$ ipython --no-banner

In [1]: import numpy as np

In [2]: from numpy import linalg as LA

In [3]: np.set_printoptions(precision=2, suppress=True, linewidth=160)

In [4]: E = np.load("m.npy")

In [5]: E
Out[5]: 
array([[ 1.  ,  0.  ,  0.  ,  0.  ,  0.  ,  0.  ,  0.  ,  0.  ,  0.  ,  0.  ,  0.  ],
       [ 0.  ,  0.71,  0.  ,  0.  ,  0.  ,  0.  ,  0.  ,  0.  ,  0.  ,  0.  ,  0.71],
       [ 0.  ,  0.  ,  1.  ,  0.  ,  0.  ,  0.  ,  0.  ,  0.  ,  0.  ,  0.  ,  0.  ],
       [ 0.  ,  0.  ,  0.  ,  1.  ,  0.  ,  0.  ,  0.  ,  0.  ,  0.  ,  0.  ,  0.  ],
       [ 0.  ,  0.  ,  0.  ,  0.  ,  1.  ,  0.  ,  0.  ,  0.  ,  0.  ,  0.  ,  0.  ],
       [ 0.  ,  0.  ,  0.  ,  0.  ,  0.  ,  1.  ,  0.  ,  0.  ,  0.  ,  0.  ,  0.  ],
       [ 0.  ,  0.  ,  0.  ,  0.  ,  0.  ,  0.  ,  1.  ,  0.  ,  0.  ,  0.  ,  0.  ],
       [ 0.  ,  0.  ,  0.  ,  0.  ,  0.  ,  0.  ,  0.  ,  1.  ,  0.  ,  0.  ,  0.  ],
       [ 0.  ,  0.  ,  0.  ,  0.  ,  0.  ,  0.  ,  0.  ,  0.  ,  1.  ,  0.  ,  0.  ],
       [ 0.  ,  0.  ,  0.  ,  0.  ,  0.  ,  0.  ,  0.  ,  0.  ,  0.  ,  1.  ,  0.  ],
       [ 0.  , -0.71,  0.  ,  0.  ,  0.  ,  0.  ,  0.  ,  0.  ,  0.  ,  0.  ,  0.71]])

In [6]: # 10 groups of indices that never mix

In [7]: np.round(E @ E, 2) + 0
Out[7]: 
array([[ 1.,  0.,  0.,  0.,  0.,  0.,  0.,  0.,  0.,  0.,  0.],
       [ 0.,  0.,  0.,  0.,  0.,  0.,  0.,  0.,  0.,  0.,  1.],
       [ 0.,  0.,  1.,  0.,  0.,  0.,  0.,  0.,  0.,  0.,  0.],
       [ 0.,  0.,  0.,  1.,  0.,  0.,  0.,  0.,  0.,  0.,  0.],
       [ 0.,  0.,  0.,  0.,  1.,  0.,  0.,  0.,  0.,  0.,  0.],
       [ 0.,  0.,  0.,  0.,  0.,  1.,  0.,  0.,  0.,  0.,  0.],
       [ 0.,  0.,  0.,  0.,  0.,  0.,  1.,  0.,  0.,  0.,  0.],
       [ 0.,  0.,  0.,  0.,  0.,  0.,  0.,  1.,  0.,  0.,  0.],
       [ 0.,  0.,  0.,  0.,  0.,  0.,  0.,  0.,  1.,  0.,  0.],
       [ 0.,  0.,  0.,  0.,  0.,  0.,  0.,  0.,  0.,  1.,  0.],
       [ 0., -1.,  0.,  0.,  0.,  0.,  0.,  0.,  0.,  0.,  0.]])

In [8]: (LA.matrix_power((E != 0) + (E.T != 0) + np.eye(11), 11) > 0).astype(int)
Out[8]: 
array([[1, 0, 0, 0, 0, 0, 0, 0, 0, 0, 0],
       [0, 1, 0, 0, 0, 0, 0, 0, 0, 0, 1],
       [0, 0, 1, 0, 0, 0, 0, 0, 0, 0, 0],
       [0, 0, 0, 1, 0, 0, 0, 0, 0, 0, 0],
       [0, 0, 0, 0, 1, 0, 0, 0, 0, 0, 0],
       [0, 0, 0, 0, 0, 1, 0, 0, 0, 0, 0],
       [0, 0, 0, 0, 0, 0, 1, 0, 0, 0, 0],
       [0, 0, 0, 0, 0, 0, 0, 1, 0, 0, 0],
       [0, 0, 0, 0, 0, 0, 0, 0, 1, 0, 0],
       [0, 0, 0, 0, 0, 0, 0, 0, 0, 1, 0],
       [0, 1, 0, 0, 0, 0, 0, 0, 0, 0, 1]])

In [9]: round(float(LA.det(E)), 2)
Out[9]: 1.0

In [10]: np.flatnonzero(LA.matrix_power((E != 0) + (E.T != 0) + np.eye(11), 11)[3])
Out[10]: array([3])
